% python3 -q
>>> import numpy as np
>>> from numpy import linalg as LA
>>> np.set_printoptions(precision=2, suppress=True, linewidth=120)
>>> rd = lambda a: np.round(a, 2) + 0
>>> W0 = np.load("x.npy")
>>> print(W0)
[[0 0 0 0 0 0 0 0 0 0]
 [0 2 0 0 0 0 0 0 0 0]
 [0 0 0 0 0 0 0 0 0 0]
 [0 0 0 1 0 0 0 0 0 0]
 [0 0 0 0 1 0 0 0 0 0]
 [0 0 0 0 0 0 0 0 0 0]
 [0 0 0 0 0 0 0 0 0 0]
 [0 0 0 0 0 0 0 2 0 0]
 [0 0 0 0 0 0 0 0 0 0]
 [0 0 0 0 0 0 0 0 0 2]]
>>> print(rd(np.sort(LA.eigvals(W0))))
[0. 0. 0. 0. 0. 1. 1. 2. 2. 2.]
>>> print(np.prod(np.diag(W0)), rd(LA.det(W0)))
0 0.0
>>> print((W0 + W0.T) / 2)
[[0. 0. 0. 0. 0. 0. 0. 0. 0. 0.]
 [0. 2. 0. 0. 0. 0. 0. 0. 0. 0.]
 [0. 0. 0. 0. 0. 0. 0. 0. 0. 0.]
 [0. 0. 0. 1. 0. 0. 0. 0. 0. 0.]
 [0. 0. 0. 0. 1. 0. 0. 0. 0. 0.]
 [0. 0. 0. 0. 0. 0. 0. 0. 0. 0.]
 [0. 0. 0. 0. 0. 0. 0. 0. 0. 0.]
 [0. 0. 0. 0. 0. 0. 0. 2. 0. 0.]
 [0. 0. 0. 0. 0. 0. 0. 0. 0. 0.]
 [0. 0. 0. 0. 0. 0. 0. 0. 0. 2.]]
>>> print(rd(LA.det(W0)))
0.0
>>> assert W0 == W0.T
Traceback (most recent call last):
  File "<python-input-10>", line 1, in <module>
    assert W0 == W0.T
           ^^^^^^^^^^
ValueError: The truth value of an array with more than one element is ambiguous. Use a.any() or a.all()
>>> print(rd(np.abs(LA.eigvals(W0)).max()))
2.0
>>> print(np.allclose(W0, W0.T))
True
>>> print(np.trace(W0))
8
